>>> import numpy as np
>>> from numpy import linalg as LA
>>> np.set_printoptions(precision=2, suppress=True, linewidth=160)
>>> m1 = np.loadtxt("dump.csv", delimiter=",")
>>> m1
array([[ 0.18, -0.33,  0.51,  0.75, -0.68,  0.47],
       [-0.33,  0.05,  0.74,  0.15, -0.48,  0.01],
       [ 0.51,  0.74,  0.33, -0.32,  0.6 , -0.2 ],
       [ 0.75,  0.15, -0.32, -1.51, -0.71,  0.12],
       [-0.68, -0.48,  0.6 , -0.71, -0.54,  0.77],
       [ 0.47,  0.01, -0.2 ,  0.12,  0.77,  0.5 ]])
>>> evals, vecs = LA.eigh(m1)
>>> x = np.array([-2, 2, -3, -2, -3, -2])
>>> LA.eigvalsh(m1[1:, 1:])
array([-2.  , -1.31,  0.13,  1.  ,  1.  ])
>>> round(x @ m1 @ x / (x @ x), 2), round(float(evals[0]), 2), round(float(evals[-1]), 2)
(np.float64(0.21), -2.0, 1.0)
>>> left, sv, Vh = LA.svd(m1, full_matrices=False)
>>> np.round(left.T @ m1 @ Vh.T, 2) + 0
array([[2., 0., 0., 0., 0., 0.],
       [0., 2., 0., 0., 0., 0.],
       [0., 0., 1., 0., 0., 0.],
       [0., 0., 0., 1., 0., 0.],
       [0., 0., 0., 0., 1., 0.],
       [0., 0., 0., 0., 0., 0.]])
>>> left.shape, sv.shape, Vh.shape
((6, 6), (6,), (6, 6))
>>> np.round(Vh @ Vh.T, 2) + 0
array([[1., 0., 0., 0., 0., 0.],
       [0., 1., 0., 0., 0., 0.],
       [0., 0., 1., 0., 0., 0.],
       [0., 0., 0., 1., 0., 0.],
       [0., 0., 0., 0., 1., 0.],
       [0., 0., 0., 0., 0., 1.]])
>>> (sv > 1e-8).sum()
np.int64(5)
>>> rk = LA.matrix_rank(m1)
>>> rk
np.int64(5)
>>> N = LA.svd(m1)[2][rk:].T
>>> N @ N.T
array([[ 0.09, -0.21,  0.1 , -0.04,  0.07, -0.13],
       [-0.21,  0.52, -0.26,  0.1 , -0.16,  0.32],
       [ 0.1 , -0.26,  0.13, -0.05,  0.08, -0.16],
       [-0.04,  0.1 , -0.05,  0.02, -0.03,  0.06],
       [ 0.07, -0.16,  0.08, -0.03,  0.05, -0.1 ],
       [-0.13,  0.32, -0.16,  0.06, -0.1 ,  0.19]])
>>> np.round(m1 @ N, 2) + 0
array([[0.],
       [0.],
       [0.],
       [0.],
       [0.],
       [0.]])
>>> LA.matrix_rank(m1.T @ m1), LA.matrix_rank(m1 @ m1.T)
(np.int64(5), np.int64(5))
>>> [int(LA.matrix_rank(m1[:, :j + 1])) for j in range(6)]
[1, 2, 3, 4, 5, 5]
>>> N.shape
(6, 1)
>>> left, sv, Vh = LA.svd(m1)
>>> np.argmax(sv[:-1] / (sv[1:] + 1e-6)) + 1
np.int64(5)
>>> sv.round(2) + 0
array([2., 2., 1., 1., 1., 0.])
>>> B = left[:, :5] @ np.diag(sv[:5]) @ Vh[:5]
>>> round(LA.norm(m1 - B) / LA.norm(m1), 2)
np.float64(0.0)
>>> B
array([[ 0.18, -0.33,  0.51,  0.75, -0.68,  0.47],
       [-0.33,  0.05,  0.74,  0.15, -0.48,  0.01],
       [ 0.51,  0.74,  0.33, -0.32,  0.6 , -0.2 ],
       [ 0.75,  0.15, -0.32, -1.51, -0.71,  0.12],
       [-0.68, -0.48,  0.6 , -0.71, -0.54,  0.77],
       [ 0.47,  0.01, -0.2 ,  0.12,  0.77,  0.5 ]])
>>> round(np.abs(m1 - B).max(), 2)
np.float64(0.0)
>>> K = np.array([[-0.38, 0.4, -0.2, -0.3],
...     [-2.55, 2.6, 0.1, 1.5],
...     [1.09, -1.1, -1.2, -0.8],
...     [1.11, -1.1, 0.6, 0.6],
...     [-0.72, 0.7, -0.6, -0.7],
...     [0.72, -0.7, 0.3, -2.2],
...     [0.52, -0.5, 0.3, 0.0],
...     [-0.02, 0.0, 0.5, 0.7],
...     [0.41, -0.4, -0.9, 1.3],
...     [-1.28, 1.3, 0.2, -0.5],
...     [0.33, -0.3, 0.7, 2.0],
...     [1.36, -1.4, 0.9, 0.5],
...     [-2.2, 2.3, -1.0, 0.4],
...     [0.14, -0.1, -0.2, 0.3]])
>>> Xc = (K - K.mean(axis=0)) / K.std(axis=0)
>>> Xc.std(axis=0)
array([1., 1., 1., 1.])
>>> np.argwhere(np.abs(Xc) > 2)
array([[1, 0],
       [1, 1],
       [5, 3]])
>>> c = LA.lstsq(np.delete(Xc, 1, axis=1), Xc[:, 1])[0]
>>> round(float(1 - np.var(Xc[:, 1] - np.delete(Xc, 1, axis=1) @ c)), 2)
1.0
>>> c.round(2) + 0
array([-1.,  0.,  0.])
>>> Xc = K - K.mean(axis=1)
Traceback (most recent call last):
  File "<python-input-36>", line 1, in <module>
    Xc = K - K.mean(axis=1)
         ~~^~~~~~~~~~~~~~~~
ValueError: operands could not be broadcast together with shapes (14,4) (14,) 
>>> Xc = K - K.mean(axis=0)
>>> left, sv, Vh = LA.svd(Xc, full_matrices=False)
>>> np.round(Xc.mean(axis=0), 2) + 0
array([0., 0., 0., 0.])
>>> np.round(sv ** 2 / (sv ** 2).sum(), 2) + 0
array([0.67, 0.25, 0.08, 0.  ])
>>> np.searchsorted(np.cumsum(sv ** 2) / (sv ** 2).sum(), 0.9) + 1
np.int64(2)
>>> np.round((sv ** 2).sum() ** 2 / (sv ** 4).sum(), 2)
np.float64(1.93)
